>>> import numpy as np
>>> import numpy.linalg as la
>>> np.set_printoptions(precision=3, suppress=True, linewidth=100)
>>> F = np.array([[3, 0, 0], [1, 0, 0], [3, 0, 3]])
>>> la.cond(F) > 100
np.True_
>>> [round(float(x), 3) for x in la.svd(F, compute_uv=False)[:3]]
[4.929, 1.925, 0.0]
>>> la.matrix_rank(F, rtol=0.1)
np.int64(2)
>>> W0 = np.load("dump.npy")
>>> W0
array([[ 0.2, -1. ,  0.4],
       [-0.2, -1.2,  0.1],
       [ 0.6,  1. ,  0.9]])
>>> rng = np.random.default_rng(60)
>>> idx = rng.permutation(3)
>>> idx
array([2, 0, 1])
>>> M2 = W0[idx][:, idx]
>>> np.sort(np.abs(la.eigvals(M2)))
array([0.164, 1.154, 1.418])
>>> np.allclose(M2, W0)
False
>>> round(la.det(M2), 3), round(la.det(W0[idx]), 3)
(np.float64(-0.268), np.float64(-0.268))
>>> M2
array([[ 0.9,  0.6,  1. ],
       [ 0.4,  0.2, -1. ],
       [ 0.1, -0.2, -1.2]])
>>> M2 = W0 / np.sqrt((W0 ** 2).mean(axis=1, keepdims=True))
>>> la.norm(M2, axis=1)
array([1.732, 1.732, 1.732])
>>> W0 - W0.mean(axis=1, keepdims=True)
array([[ 0.333, -0.867,  0.533],
       [ 0.233, -0.767,  0.533],
       [-0.233,  0.167,  0.067]])
>>> la.matrix_rank(W0 - W0.mean(axis=1, keepdims=True))
np.int64(2)
>>> np.allclose(W0, W0.T)
False
>>> np.allclose(W0 @ W0.T, W0.T @ W0)
False
>>> W0 @ W0
array([[ 0.48,  1.4 ,  0.34],
       [ 0.26,  1.74, -0.11],
       [ 0.46, -0.9 ,  1.15]])
>>> arr = np.loadtxt("mat.csv", delimiter=",")
>>> arr
array([[0., 1., 1.],
       [1., 0., 1.],
       [1., 1., 0.]])
>>> M2 = arr / la.norm(arr, axis=1, keepdims=True)
>>> G = M2 @ M2.T
>>> round(float(np.degrees(np.arccos(np.clip(G[2, 0], -1, 1)))), 3)
60.0
>>> la.norm(M2, axis=1)
array([1., 1., 1.])
>>> np.argwhere(np.triu(np.abs(G) > 0.95, 1))
array([], shape=(0, 2), dtype=int64)
